In [1]: import numpy as np

In [2]: from numpy import linalg as LA

In [3]: np.set_printoptions(precision=3, suppress=True, linewidth=120)

In [4]: def rnd(a):
   ...:     return np.round(a, 3) + 0
   ...: 

In [5]: A = np.loadtxt("mat.csv", delimiter=",")

In [6]: A
Out[6]: 
array([[17.716, 24.854, 33.917, 20.972, 18.496, 12.053, 16.098,  6.894, 13.58 ],
       [ 5.733, 15.386, 22.751, 21.661, 17.718,  9.158,  6.836, 14.102, 12.77 ],
       [21.121, 38.147, 36.108, 17.233, 31.341, 18.241, 21.925, 27.347, 35.714],
       [19.869, 25.358, 26.318,  7.422, 24.003,  9.937, 17.869, 17.894, 22.174],
       [19.72 , 52.206, 48.003, 31.237, 51.289, 27.832, 26.689, 52.384, 59.786],
       [26.338, 41.299, 48.724, 30.265, 42.115, 19.075, 24.857, 31.966, 34.976],
       [ 9.883, 36.157, 28.051, 17.703, 31.874, 20.23 , 16.361, 35.737, 44.236],
       [31.892, 55.022, 44.753, 11.811, 37.732, 24.863, 32.513, 30.677, 51.183],
       [17.061, 28.398, 24.389,  8.01 , 16.964, 12.69 , 16.673, 10.82 , 22.523],
       [18.916, 48.12 , 38.182, 16.555, 25.498, 25.865, 24.036, 21.827, 46.331]])

In [7]: rng = np.random.default_rng(97)

In [8]: out = A + rng.integers(-2, 3, (10, 4)) @ rng.integers(-2, 3, (4, 9))

In [9]: rnd(out)
Out[9]: 
array([[15.716, 29.854, 42.917, 18.972, 20.496, 17.053, 22.098, 12.894, 14.58 ],
       [ 7.733, 17.386, 26.751, 19.661, 17.718,  9.158,  8.836, 14.102, 10.77 ],
       [28.121, 39.147, 34.108, 12.233, 29.341, 18.241, 20.925, 21.347, 35.714],
       [13.869, 27.358, 20.318,  9.422, 12.003, 13.937, 17.869, 17.894, 28.174],
       [16.72 , 54.206, 47.003, 32.237, 43.289, 28.832, 27.689, 52.384, 60.786],
       [20.338, 40.299, 50.724, 34.265, 46.115, 20.075, 25.857, 37.966, 35.976],
       [ 5.883, 41.157, 34.051, 17.703, 25.874, 23.23 , 21.361, 39.737, 44.236],
       [35.892, 58.022, 44.753,  7.811, 31.732, 25.863, 33.513, 26.677, 51.183],
       [24.061, 25.398, 16.389,  5.01 , 16.964, 10.69 , 11.673,  2.82 , 23.523],
       [ 7.916, 48.12 , 37.182, 23.555, 19.498, 26.865, 25.036, 27.827, 48.331]])

In [10]: rnd(np.abs(out - A).sum(axis=1))
Out[10]: array([38., 14., 24., 38., 18., 26., 33., 23., 37., 35.])

In [11]: rnd(LA.svd(out - A, compute_uv=False))
Out[11]: array([28.096, 21.406, 17.123,  5.763,  0.   ,  0.   ,  0.   ,  0.   ,  0.   ])
